$ python -q
>>> import numpy as np
>>> import numpy.linalg as la
>>> np.set_printoptions(suppress=True, linewidth=120)
>>> def rd(a):
...     return np.round(a, 2) + 0
... 
>>> mat = np.loadtxt("mat.csv", delimiter=",")
>>> print(rd(mat))
[[0.2  0.2  0.   0.2  0.2  0.2 ]
 [0.   0.5  0.   0.5  0.   0.  ]
 [0.33 0.   0.33 0.33 0.   0.  ]
 [0.   0.33 0.   0.33 0.   0.33]
 [0.   0.33 0.   0.33 0.33 0.  ]
 [0.   0.   0.   0.   0.   1.  ]]
>>> th = np.radians(15)
>>> R = np.eye(6)
>>> R[2, 2] = R[5, 5] = np.cos(th)
>>> R[2, 5], R[5, 2] = -np.sin(th), np.sin(th)
>>> print(rd(R))
[[ 1.    0.    0.    0.    0.    0.  ]
 [ 0.    1.    0.    0.    0.    0.  ]
 [ 0.    0.    0.97  0.    0.   -0.26]
 [ 0.    0.    0.    1.    0.    0.  ]
 [ 0.    0.    0.    0.    1.    0.  ]
 [ 0.    0.    0.26  0.    0.    0.97]]
>>> other = mat @ R.T
>>> print(rd(other))
[[ 0.2   0.2  -0.05  0.2   0.2   0.19]
 [ 0.    0.5   0.    0.5   0.    0.  ]
 [ 0.33  0.    0.32  0.33  0.    0.09]
 [ 0.    0.33 -0.09  0.33  0.    0.32]
 [ 0.    0.33  0.    0.33  0.33  0.  ]
 [ 0.    0.   -0.26  0.    0.    0.97]]
>>> print(np.allclose(la.norm(mat, axis=1), la.norm(other, axis=1)))
True
>>> rank = la.matrix_rank(mat)
>>> print(rank)
5
>>> ns = la.svd(mat)[2][rank:].T
>>> print(rd(ns @ ns.T))
[[ 0.    0.    0.    0.    0.    0.  ]
 [ 0.    0.33  0.33 -0.33  0.    0.  ]
 [ 0.    0.33  0.33 -0.33  0.    0.  ]
 [ 0.   -0.33 -0.33  0.33  0.    0.  ]
 [ 0.    0.    0.    0.    0.    0.  ]
 [ 0.    0.    0.    0.    0.    0.  ]]
>>> print(np.allclose(mat @ ns, 0))
True
